$ python3 -q
>>> import numpy as np
>>> np.set_printoptions(suppress=True, linewidth=140)
>>> def rnd(a):
...     return np.round(a, 2) + 0
... 
>>> J = np.array([[0, 2, 0, 0, 2, 0, 2, 0, 1, 0, 2, 0, 2],
...     [1, 0, 1, 0, 1, 1, 1, 1, 1, 0, 2, 1, 1],
...     [2, 0, 0, 2, 2, 2, 2, 1, 0, 1, 1, 1, 2],
...     [1, 1, 0, 0, 1, 1, 2, 1, 2, 2, 1, 1, 2],
...     [1, 2, 2, 0, 2, 2, 2, 2, 1, 0, 1, 0, 0],
...     [1, 2, 1, 0, 1, 2, 0, 1, 1, 1, 0, 2, 1],
...     [2, 0, 2, 2, 1, 0, 2, 1, 1, 1, 2, 1, 2],
...     [1, 1, 2, 0, 1, 2, 1, 2, 0, 1, 2, 2, 1],
...     [1, 0, 1, 2, 2, 0, 2, 1, 1, 2, 0, 2, 1],
...     [1, 0, 0, 0, 2, 0, 2, 1, 0, 0, 0, 2, 2],
...     [0, 2, 1, 2, 1, 0, 2, 0, 1, 0, 1, 2, 1],
...     [1, 2, 0, 1, 0, 2, 2, 2, 0, 1, 0, 0, 2],
...     [0, 0, 0, 2, 0, 2, 0, 0, 2, 1, 1, 1, 2]])
>>> J
array([[0, 2, 0, 0, 2, 0, 2, 0, 1, 0, 2, 0, 2],
       [1, 0, 1, 0, 1, 1, 1, 1, 1, 0, 2, 1, 1],
       [2, 0, 0, 2, 2, 2, 2, 1, 0, 1, 1, 1, 2],
       [1, 1, 0, 0, 1, 1, 2, 1, 2, 2, 1, 1, 2],
       [1, 2, 2, 0, 2, 2, 2, 2, 1, 0, 1, 0, 0],
       [1, 2, 1, 0, 1, 2, 0, 1, 1, 1, 0, 2, 1],
       [2, 0, 2, 2, 1, 0, 2, 1, 1, 1, 2, 1, 2],
       [1, 1, 2, 0, 1, 2, 1, 2, 0, 1, 2, 2, 1],
       [1, 0, 1, 2, 2, 0, 2, 1, 1, 2, 0, 2, 1],
       [1, 0, 0, 0, 2, 0, 2, 1, 0, 0, 0, 2, 2],
       [0, 2, 1, 2, 1, 0, 2, 0, 1, 0, 1, 2, 1],
       [1, 2, 0, 1, 0, 2, 2, 2, 0, 1, 0, 0, 2],
       [0, 0, 0, 2, 0, 2, 0, 0, 2, 1, 1, 1, 2]])
>>> W = np.array([[-1, -2, 0],
...     [1, 1, 2],
...     [1, -2, 2],
...     [2, 1, 0],
...     [0, -1, 2],
...     [-2, 1, 0],
...     [1, -2, 1],
...     [2, -2, 1],
...     [-2, -2, 0],
...     [1, -2, 0],
...     [-2, -1, 1],
...     [2, 1, 0],
...     [2, 0, -2]])
>>> coef = np.array([3, 0, 3])
>>> hid = np.maximum(J @ W + coef, 0)
>>> rnd((hid > 0).mean(axis=0))
array([1.  , 0.  , 0.92])
>>> np.linalg.matrix_rank(hid)
np.int64(2)
>>> hid
array([[ 5,  0, 11],
       [ 2,  0,  9],
       [10,  0,  7],
       [ 7,  0,  7],
       [ 4,  0, 20],
       [ 8,  0, 10],
       [12,  0, 10],
       [ 9,  0, 14],
       [17,  0, 10],
       [14,  0,  6],
       [14,  0, 12],
       [13,  0,  7],
       [ 4,  0,  0]])
>>> W2 = np.array([[2, 2, -3], [-2, -3, 1], [0, -1, 0]])
>>> (hid @ W2).round(6).argmax(axis=1)
array([0, 0, 0, 0, 0, 0, 0, 0, 0, 0, 0, 0, 0])
>>> W @ W2
array([[ 2,  4,  1],
       [ 0, -3, -2],
       [ 6,  6, -5],
       [ 2,  1, -5],
       [ 2,  1, -1],
       [-6, -7,  7],
       [ 6,  7, -5],
       [ 8,  9, -8],
       [ 0,  2,  4],
       [ 6,  8, -5],
       [-2, -2,  5],
       [ 2,  1, -5],
       [ 4,  6, -6]])
>>> hid @ W2
array([[ 10,  -1, -15],
       [  4,  -5,  -6],
       [ 20,  13, -30],
       [ 14,   7, -21],
       [  8, -12, -12],
       [ 16,   6, -24],
       [ 24,  14, -36],
       [ 18,   4, -27],
       [ 34,  24, -51],
       [ 28,  22, -42],
       [ 28,  16, -42],
       [ 26,  19, -39],
       [  8,   8, -12]])
>>> rng = np.random.default_rng(119)
>>> lab = rng.permutation(13)
>>> lab
array([ 5,  0,  6, 12, 11,  1,  2,  3,  4,  9,  7, 10,  8])
>>> other = J[lab][:, lab]
>>> np.allclose(other, J)
False
>>> rnd(np.linalg.det(other)), rnd(np.linalg.det(J[lab]))
(np.float64(-37398.0), np.float64(37398.0))
>>> mat = np.loadtxt("run15.csv", delimiter=",")
>>> rnd(mat)
array([[-0.95,  0.51, -0.13, -0.24, -0.29,  0.13,  0.48, -0.8 ,  0.15, -0.27,  0.55],
       [ 0.51,  0.54, -0.49, -0.31, -0.86, -0.2 , -0.08, -0.24,  0.85,  0.04, -1.28],
       [-0.13, -0.49, -0.06,  0.28, -0.16,  0.71,  0.44,  0.15,  0.25, -0.14, -0.64],
       [-0.24, -0.31,  0.28,  0.86,  0.74,  0.38,  0.36, -0.72, -0.47, -0.63,  0.01],
       [-0.29, -0.86, -0.16,  0.74, -0.46, -0.1 , -0.23, -0.51,  0.75, -0.37, -0.2 ],
       [ 0.13, -0.2 ,  0.71,  0.38, -0.1 , -0.3 ,  0.21,  0.84,  0.36,  0.42, -0.64],
       [ 0.48, -0.08,  0.44,  0.36, -0.23,  0.21, -1.42,  1.17, -0.05,  0.56, -0.84],
       [-0.8 , -0.24,  0.15, -0.72, -0.51,  0.84,  1.17,  1.57, -0.49,  0.4 ,  0.5 ],
       [ 0.15,  0.85,  0.25, -0.47,  0.75,  0.36, -0.05, -0.49,  0.69,  0.59, -0.47],
       [-0.27,  0.04, -0.14, -0.63, -0.37,  0.42,  0.56,  0.4 ,  0.59,  0.42, -0.17],
       [ 0.55, -1.28, -0.64,  0.01, -0.2 , -0.64, -0.84,  0.5 , -0.47, -0.17,  1.12]])
>>> # equal to its transpose
>>> np.abs(np.diag(np.linalg.qr(mat)[1])) > 1e-9
array([ True,  True,  True,  True,  True,  True,  True,  True, False, False, False])
>>> np.linalg.lstsq(mat[:-1].T, mat[-1])[2]
np.int32(8)
>>> rnd(mat @ np.linalg.pinv(mat) @ mat)
array([[-0.95,  0.51, -0.13, -0.24, -0.29,  0.13,  0.48, -0.8 ,  0.15, -0.27,  0.55],
       [ 0.51,  0.54, -0.49, -0.31, -0.86, -0.2 , -0.08, -0.24,  0.85,  0.04, -1.28],
       [-0.13, -0.49, -0.06,  0.28, -0.16,  0.71,  0.44,  0.15,  0.25, -0.14, -0.64],
       [-0.24, -0.31,  0.28,  0.86,  0.74,  0.38,  0.36, -0.72, -0.47, -0.63,  0.01],
       [-0.29, -0.86, -0.16,  0.74, -0.46, -0.1 , -0.23, -0.51,  0.75, -0.37, -0.2 ],
       [ 0.13, -0.2 ,  0.71,  0.38, -0.1 , -0.3 ,  0.21,  0.84,  0.36,  0.42, -0.64],
       [ 0.48, -0.08,  0.44,  0.36, -0.23,  0.21, -1.42,  1.17, -0.05,  0.56, -0.84],
       [-0.8 , -0.24,  0.15, -0.72, -0.51,  0.84,  1.17,  1.57, -0.49,  0.4 ,  0.5 ],
       [ 0.15,  0.85,  0.25, -0.47,  0.75,  0.36, -0.05, -0.49,  0.69,  0.59, -0.47],
       [-0.27,  0.04, -0.14, -0.63, -0.37,  0.42,  0.56,  0.4 ,  0.59,  0.42, -0.17],
       [ 0.55, -1.28, -0.64,  0.01, -0.2 , -0.64, -0.84,  0.5 , -0.47, -0.17,  1.12]])
>>> u = np.array([3, 4, -5])
>>> rnd(np.cross(mat[5, :3], mat[8, :3]))
array([-0.65,  0.07,  0.14])
>>> Uu, sv, Vt = np.linalg.svd(mat)
>>> np.argmax(sv[:-1] / (sv[1:] + 1e-6)) + 1
np.int64(8)
>>> rnd(sv)
array([3., 3., 3., 2., 2., 1., 1., 1., 0., 0., 0.])
>>> other = Uu[:, :8] @ np.diag(sv[:8]) @ Vt[:8]
>>> rnd(other)
array([[-0.95,  0.51, -0.13, -0.24, -0.29,  0.13,  0.48, -0.8 ,  0.15, -0.27,  0.55],
       [ 0.51,  0.54, -0.49, -0.31, -0.86, -0.2 , -0.08, -0.24,  0.85,  0.04, -1.28],
       [-0.13, -0.49, -0.06,  0.28, -0.16,  0.71,  0.44,  0.15,  0.25, -0.14, -0.64],
       [-0.24, -0.31,  0.28,  0.86,  0.74,  0.38,  0.36, -0.72, -0.47, -0.63,  0.01],
       [-0.29, -0.86, -0.16,  0.74, -0.46, -0.1 , -0.23, -0.51,  0.75, -0.37, -0.2 ],
       [ 0.13, -0.2 ,  0.71,  0.38, -0.1 , -0.3 ,  0.21,  0.84,  0.36,  0.42, -0.64],
       [ 0.48, -0.08,  0.44,  0.36, -0.23,  0.21, -1.42,  1.17, -0.05,  0.56, -0.84],
       [-0.8 , -0.24,  0.15, -0.72, -0.51,  0.84,  1.17,  1.57, -0.49,  0.4 ,  0.5 ],
       [ 0.15,  0.85,  0.25, -0.47,  0.75,  0.36, -0.05, -0.49,  0.69,  0.59, -0.47],
       [-0.27,  0.04, -0.14, -0.63, -0.37,  0.42,  0.56,  0.4 ,  0.59,  0.42, -0.17],
       [ 0.55, -1.28, -0.64,  0.01, -0.2 , -0.64, -0.84,  0.5 , -0.47, -0.17,  1.12]])
>>> rnd(np.linalg.norm(mat - other) / np.linalg.norm(mat))
np.float64(0.0)
>>> rnd(np.abs(mat - other).max())
np.float64(0.0)
>>> np.linalg.matrix_rank(other)
np.int64(8)
>>> np.linalg.matrix_rank(mat, rtol=0.05)
np.int64(8)
